>>> import numpy as np
>>> from numpy import linalg as LA
>>> np.set_printoptions(precision=2, suppress=True, linewidth=140)
>>> K = np.load("case16.npy")
>>> print(K)
[[ 10  -2   6   9   1  -2  -6  15 -11   5]
 [ -2  -4   6  -2   1   5  -8   2 -11  12]
 [  6   6  -4   2  -7   2  -6   5   1   2]
 [  9  -2   2   6  11  18  -9   0  -2  -5]
 [  1   1  -7  11  12   1   8   0   9   3]
 [ -2   5   2  18   1 -16   7 -13   3   3]
 [ -6  -8  -6  -9   8   7   0  -5 -11  -1]
 [ 15   2   5   0   0 -13  -5 -16   5  -4]
 [-11 -11   1  -2   9   3 -11   5  18  13]
 [  5  12   2  -5   3   3  -1  -4  13  18]]
>>> # symmetric
>>> ev, vecs = LA.eigh(K)
>>> print(np.round(vecs.T @ K @ vecs, 2) + 0)
[[-40.99   0.     0.     0.     0.     0.     0.     0.     0.     0.  ]
 [  0.   -25.18   0.     0.     0.     0.     0.     0.     0.     0.  ]
 [  0.     0.   -21.75   0.     0.     0.     0.     0.     0.     0.  ]
 [  0.     0.     0.    -8.     0.     0.     0.     0.     0.     0.  ]
 [  0.     0.     0.     0.    -1.43   0.     0.     0.     0.     0.  ]
 [  0.     0.     0.     0.     0.    10.78   0.     0.     0.     0.  ]
 [  0.     0.     0.     0.     0.     0.    18.58   0.     0.     0.  ]
 [  0.     0.     0.     0.     0.     0.     0.    26.01   0.     0.  ]
 [  0.     0.     0.     0.     0.     0.     0.     0.    29.81   0.  ]
 [  0.     0.     0.     0.     0.     0.     0.     0.     0.    36.16]]
>>> print((ev > 1e-8).sum(), (ev < -1e-8).sum())
5 5
>>> print(LA.eigvalsh(K + 3 * np.eye(10)))
[-37.99 -22.18 -18.75  -5.     1.57  13.78  21.58  29.01  32.81  39.16]
>>> print(np.abs(vecs[:, -1]))
[0.21 0.01 0.02 0.01 0.3  0.08 0.11 0.04 0.73 0.55]
>>> print(np.round(vecs.T @ vecs, 2) + 0)
[[1. 0. 0. 0. 0. 0. 0. 0. 0. 0.]
 [0. 1. 0. 0. 0. 0. 0. 0. 0. 0.]
 [0. 0. 1. 0. 0. 0. 0. 0. 0. 0.]
 [0. 0. 0. 1. 0. 0. 0. 0. 0. 0.]
 [0. 0. 0. 0. 1. 0. 0. 0. 0. 0.]
 [0. 0. 0. 0. 0. 1. 0. 0. 0. 0.]
 [0. 0. 0. 0. 0. 0. 1. 0. 0. 0.]
 [0. 0. 0. 0. 0. 0. 0. 1. 0. 0.]
 [0. 0. 0. 0. 0. 0. 0. 0. 1. 0.]
 [0. 0. 0. 0. 0. 0. 0. 0. 0. 1.]]
>>> print(np.abs(vecs[:, -1]).round(6).argmax())
8
>>> print(ev)
[-40.99 -25.18 -21.75  -8.    -1.43  10.78  18.58  26.01  29.81  36.16]
